% python3 -q
>>> import numpy as np
>>> import numpy.linalg as la
>>> np.set_printoptions(precision=2, suppress=True, linewidth=200)
>>> arr = np.load("arr.npy")
>>> arr
array([[ 1,  3, -3,  2,  1,  4,  0,  1],
       [-2,  2, -3,  0, -1,  2, -1,  2],
       [ 0,  0,  0,  0,  0,  0,  0,  0],
       [ 6,  0,  2, -3,  1,  3, -1,  3],
       [-3, -3, -3, -5, -4,  0, -2,  1],
       [ 1,  0,  1, -3, -1,  3,  0,  3],
       [ 4, -5,  1, -5,  4,  1, -5,  0],
       [-2, -5, -3, -1,  1,  3, -3,  0],
       [-1,  0, -2, -2, -3, -2,  0, -1],
       [ 1, -1,  0, -1,  5,  2,  0,  1],
       [ 0, -1, -2, -3,  2,  0,  0,  0],
       [ 0,  0,  0,  0,  0,  0,  0,  0],
       [-1,  0, -2, -2, -3, -2,  0, -1],
       [-2, -5, -8,  0,  4,  7, -5,  4],
       [ 4,  2, -1, -3,  0,  5, -2,  5]])
>>> x0 = np.array([-1, 2, 1, -3, 1, -3, -1, -3])
>>> h1 = np.maximum(arr @ x0, 0)
>>> np.maximum(arr @ x0, 0) - np.maximum(-arr @ x0, 0)
array([-18,  -9,   0, -11,   4, -10,   8, -13,  11,  -4,   7,   0,  11, -40, -20])
>>> np.flatnonzero(h1 > 1e-9)
array([ 4,  6,  8, 10, 12])
>>> P = arr @ la.solve(arr.T @ arr, arr.T)
>>> round(float(np.trace(P)), 2)
8.0
>>> np.round(la.eigvalsh(P), 2) + 0
array([0., 0., 0., 0., 0., 0., 0., 1., 1., 1., 1., 1., 1., 1., 1.])
>>> np.allclose(P @ P, P)
True
>>> out = np.array([[3], [2], [1], [3], [3], [0]])
>>> W0 = np.block([[np.zeros((6, 6)), out], [out.T, np.zeros((1, 1))]])
>>> W0
array([[0., 0., 0., 0., 0., 0., 3.],
       [0., 0., 0., 0., 0., 0., 2.],
       [0., 0., 0., 0., 0., 0., 1.],
       [0., 0., 0., 0., 0., 0., 3.],
       [0., 0., 0., 0., 0., 0., 3.],
       [0., 0., 0., 0., 0., 0., 0.],
       [3., 2., 1., 3., 3., 0., 0.]])
>>> evals, evecs = la.eigh(W0)
>>> np.unique(evals.round(6) + 0, return_counts=True)[1]
array([1, 5, 1])
>>> np.abs(evecs[:, -1]).round(6).argmax()
np.int64(6)
>>> la.eigvalsh(W0 + 5 * np.eye(7))
array([-0.66,  5.  ,  5.  ,  5.  ,  5.  ,  5.  , 10.66])
>>> np.round(la.eigvalsh(W0 @ W0), 2) + 0
array([ 0.,  0.,  0.,  0.,  0., 32., 32.])
>>> G = W0.T @ W0
>>> (W0 @ W0.T).shape
(7, 7)
>>> la.svd(W0, compute_uv=False) ** 2
array([32., 32.,  0.,  0.,  0.,  0.,  0.])
>>> G
array([[ 9.,  6.,  3.,  9.,  9.,  0.,  0.],
       [ 6.,  4.,  2.,  6.,  6.,  0.,  0.],
       [ 3.,  2.,  1.,  3.,  3.,  0.,  0.],
       [ 9.,  6.,  3.,  9.,  9.,  0.,  0.],
       [ 9.,  6.,  3.,  9.,  9.,  0.,  0.],
       [ 0.,  0.,  0.,  0.,  0.,  0.,  0.],
       [ 0.,  0.,  0.,  0.,  0.,  0., 32.]])
>>> np.trace(G), (W0 ** 2).sum()
(np.float64(64.0), np.float64(64.0))
>>> round(la.det(G), 2)
np.float64(0.0)
>>> (la.matrix_power((G != 0) + (G.T != 0) + np.eye(7), 7) > 0).astype(int)
array([[1, 1, 1, 1, 1, 0, 0],
       [1, 1, 1, 1, 1, 0, 0],
       [1, 1, 1, 1, 1, 0, 0],
       [1, 1, 1, 1, 1, 0, 0],
       [1, 1, 1, 1, 1, 0, 0],
       [0, 0, 0, 0, 0, 1, 0],
       [0, 0, 0, 0, 0, 0, 1]])
>>> rng = np.random.default_rng(7474)
>>> out = W0 + rng.integers(-2, 3, (7, 2)) @ rng.integers(-2, 3, (2, 7))
>>> out
array([[-6., -6.,  0.,  0.,  0., -2.,  6.],
       [ 8.,  8., -2.,  0.,  0.,  2., -2.],
       [ 4.,  4., -4.,  0.,  0.,  0., -1.],
       [ 8.,  8., -2.,  0.,  0.,  2., -1.],
       [ 2.,  2., -2.,  0.,  0.,  0.,  2.],
       [ 0.,  0.,  0.,  0.,  0.,  0.,  0.],
       [-3., -4.,  4.,  3.,  3., -1.,  3.]])
>>> np.round(la.svd(out - W0, compute_uv=False), 2) + 0
array([23.,  4.,  0.,  0.,  0.,  0.,  0.])
>>> np.abs(out - W0).sum(axis=1)
array([17., 24., 14., 24.,  7.,  0., 19.])
>>> idx = rng.permutation(7)
>>> idx
array([2, 3, 1, 6, 5, 0, 4])
>>> out = W0[idx][:, idx]
>>> np.round(np.sort(np.abs(la.eigvals(out))), 2) + 0
array([0.  , 0.  , 0.  , 0.  , 0.  , 5.66, 5.66])
>>> X = np.array([[-8, 0, 0, 0, 0, 0, 0],
...     [8, 9, 0, 0, 0, 0, 0],
...     [-6, -9, 4, 0, 0, 0, 0],
...     [1, 2, 0, -9, 0, 0, 0],
...     [-1, -2, -1, 6, 1, 0, 0],
...     [2, 3, 3, -5, 4, 0, 0],
...     [-5, 8, -5, -5, 2, -4, -7]])
>>> Uu, s, VT = la.svd(X)
>>> evecs = VT[:(s > 1e-8).sum()]
>>> x0 = X[4] + 2 * X[2] + rng.integers(2) * np.eye(7)[1]
>>> x0
array([-13., -20.,   7.,   6.,   1.,   0.,   0.])
>>> round(float(la.norm(x0 - evecs.T @ evecs @ x0)), 2)
0.0
>>> la.matrix_rank(np.vstack([X, x0]))
np.int64(6)
>>> np.allclose(evecs.T @ evecs @ x0, x0)
True
>>> np.diag(evecs.T @ evecs)
array([1.  , 1.  , 1.  , 1.  , 1.  , 0.25, 0.75])
>>> mat = np.array([[1, 3, 0, 0], [2, 1, 0, 0], [0, 0, 1, 3], [0, 0, 2, 1]])
>>> idx = rng.permutation(4)
>>> idx
array([0, 1, 2, 3])
>>> out = mat[idx][:, idx]
>>> out
array([[1, 3, 0, 0],
       [2, 1, 0, 0],
       [0, 0, 1, 3],
       [0, 0, 2, 1]])
>>> np.sort(np.abs(la.eigvals(out)))
array([1.45, 1.45, 3.45, 3.45])
>>> np.trace(out)
np.int64(4)
>>> f = np.array([0, 0])
>>> np.polyval(f, out[3])
array([0, 0, 0, 0])
>>> np.correlate(out[3], out[0], "full")
array([0, 0, 0, 0, 6, 5, 1])
>>> np.cross(out[3, :3], out[0, :3])
array([-6,  2,  0])
>>> np.convolve(out[3], f)
array([0, 0, 0, 0, 0])
>>> np.array([np.convolve(row, f, "same") for row in out])
array([[0, 0, 0, 0],
       [0, 0, 0, 0],
       [0, 0, 0, 0],
       [0, 0, 0, 0]])
>>> f, v = mat[2], mat[3]
>>> f @ f
np.int64(10)
>>> pr = (f @ v) / (f @ f) * f
>>> pr
array([0. , 0. , 0.5, 1.5])
>>> def softmax(z):
...     e = np.exp(z - z.max(axis=-1, keepdims=True))
...     return e / e.sum(axis=-1, keepdims=True)
... 
>>> np.round(softmax(10 * mat[3]), 2) + 0
array([0., 0., 1., 0.])
>>> softmax(mat[3] + -2)
array([0.08, 0.08, 0.61, 0.22])
>>> softmax(mat).sum(axis=1)
array([1., 1., 1., 1.])
>>> scores = mat @ mat.T / np.sqrt(4)
>>> softmax(scores)
array([[0.91, 0.07, 0.01, 0.01],
       [0.46, 0.46, 0.04, 0.04],
       [0.01, 0.01, 0.91, 0.07],
       [0.04, 0.04, 0.46, 0.46]])
>>> softmax(scores).round(6).argmax(axis=1)
array([0, 0, 2, 2])
>>> F = np.load("mat.npy")
>>> F
array([[8, 5, 6, 7, 4, 6],
       [5, 2, 3, 4, 1, 3],
       [7, 4, 5, 6, 3, 5],
       [6, 3, 4, 5, 2, 4],
       [6, 3, 4, 5, 2, 4],
       [6, 3, 4, 5, 2, 4],
       [8, 5, 6, 7, 4, 6],
       [6, 3, 4, 5, 2, 4],
       [7, 4, 5, 6, 3, 5]])
>>> la.cond(F) > 100
np.True_
>>> [round(float(x), 2) for x in la.svd(F, compute_uv=False)[:3]]
[35.45, 1.88, 0.0]
>>> la.matrix_rank(F, rtol=0.1)
np.int64(1)
>>> np.round(la.norm(F, 2) / la.norm(F), 2)
np.float64(1.0)
>>> out = np.array([[2, 2, 1],
...     [2, 1, 2],
...     [0, 1, 0],
...     [2, 1, 0],
...     [1, 0, 1],
...     [0, 1, 1],
...     [0, 1, 2],
...     [1, 1, 2]])
>>> np.einsum("ik,kj->ji", arr, out)
array([[ 14,   1,   0,  10, -25,  -2,  -8, -15, -10,   4,  -6,   0, -10,  -6,  11],
       [  9,  -2,   0,  16, -18,   6,  -5, -13,  -9,   3,  -6,   0,  -9, -11,  14],
       [ 14,   5,   0,  14, -15,   9, -11, -14,  -8,   8,   0,   0,  -8,  -3,  19]])
>>> np.einsum("ij->j", arr)
array([  6, -13, -23, -26,   6,  26, -19,  18])
>>> np.einsum("ij,ij->i", arr, arr)
array([ 41,  27,   0,  69,  73,  30, 109,  58,  23,  33,  18,   0,  23, 199,  84])
>>> la.matrix_rank(arr @ out)
np.int64(3)
>>> np.einsum("ik,kj->ij", arr, out)
array([[ 14,   9,  14],
       [  1,  -2,   5],
       [  0,   0,   0],
       [ 10,  16,  14],
       [-25, -18, -15],
       [ -2,   6,   9],
       [ -8,  -5, -11],
       [-15, -13, -14],
       [-10,  -9,  -8],
       [  4,   3,   8],
       [ -6,  -6,   0],
       [  0,   0,   0],
       [-10,  -9,  -8],
       [ -6, -11,  -3],
       [ 11,  14,  19]])
>>> out.T @ arr.T
array([[ 14,   1,   0,  10, -25,  -2,  -8, -15, -10,   4,  -6,   0, -10,  -6,  11],
       [  9,  -2,   0,  16, -18,   6,  -5, -13,  -9,   3,  -6,   0,  -9, -11,  14],
       [ 14,   5,   0,  14, -15,   9, -11, -14,  -8,   8,   0,   0,  -8,  -3,  19]])
>>> np.vstack([arr, out.T]).shape
(18, 8)
>>> np.allclose(F[:-1].T @ la.lstsq(F[:-1].T, F[-1])[0], F[-1])
True
>>> la.lstsq(F[:-1].T, F[-1])[2]
np.int32(2)
>>> np.abs(np.diag(la.qr(F)[1])) > 1e-9
array([ True,  True, False, False, False, False])
>>> out = F / np.sqrt((F ** 2).mean(axis=1, keepdims=True))
>>> la.norm(out, axis=1)
array([2.45, 2.45, 2.45, 2.45, 2.45, 2.45, 2.45, 2.45, 2.45])
>>> F - F.mean(axis=1, keepdims=True)
array([[ 2., -1.,  0.,  1., -2.,  0.],
       [ 2., -1.,  0.,  1., -2.,  0.],
       [ 2., -1.,  0.,  1., -2.,  0.],
       [ 2., -1.,  0.,  1., -2.,  0.],
       [ 2., -1.,  0.,  1., -2.,  0.],
       [ 2., -1.,  0.,  1., -2.,  0.],
       [ 2., -1.,  0.,  1., -2.,  0.],
       [ 2., -1.,  0.,  1., -2.,  0.],
       [ 2., -1.,  0.,  1., -2.,  0.]])
>>> M = np.array([[0.1, -0.3, 0.2, -0.6],
...     [-0.7, -0.1, 1.6, 2.7],
...     [0.5, 0.1, -0.4, 0.1],
...     [0.2, 0.7, 0.7, -0.6],
...     [0.6, 1.5, -0.1, -1.1],
...     [-0.5, -1.0, -0.2, 2.1],
...     [-0.7, 1.2, -0.4, -0.9],
...     [-1.1, 2.2, 1.7, 1.7],
...     [-0.2, 0.7, 0.1, -2.1],
...     [1.9, -1.9, 1.0, -0.7],
...     [0.7, 0.5, -1.0, 0.7],
...     [-0.3, 1.5, -1.8, -1.5],
...     [0.6, 0.4, -1.8, -1.2]])
>>> M[:, 1] = -3 * M[:, 2] + 0.05 * rng.normal(size=13)
>>> M
array([[ 0.1 , -0.61,  0.2 , -0.6 ],
       [-0.7 , -4.73,  1.6 ,  2.7 ],
       [ 0.5 ,  1.18, -0.4 ,  0.1 ],
       [ 0.2 , -2.06,  0.7 , -0.6 ],
       [ 0.6 ,  0.33, -0.1 , -1.1 ],
       [-0.5 ,  0.55, -0.2 ,  2.1 ],
       [-0.7 ,  1.25, -0.4 , -0.9 ],
       [-1.1 , -5.1 ,  1.7 ,  1.7 ],
       [-0.2 , -0.28,  0.1 , -2.1 ],
       [ 1.9 , -3.03,  1.  , -0.7 ],
       [ 0.7 ,  2.95, -1.  ,  0.7 ],
       [-0.3 ,  5.39, -1.8 , -1.5 ],
       [ 0.6 ,  5.44, -1.8 , -1.2 ]])
>>> t3 = np.stack([X, 2 * X, X[::-1]])
>>> (t3 @ X.T).shape
(3, 7, 7)
>>> np.einsum("bij,cij->bc", t3, t3)
array([[ 742, 1484,  292],
       [1484, 2968,  584],
       [ 292,  584,  742]])
>>> t3.shape
(3, 7, 7)
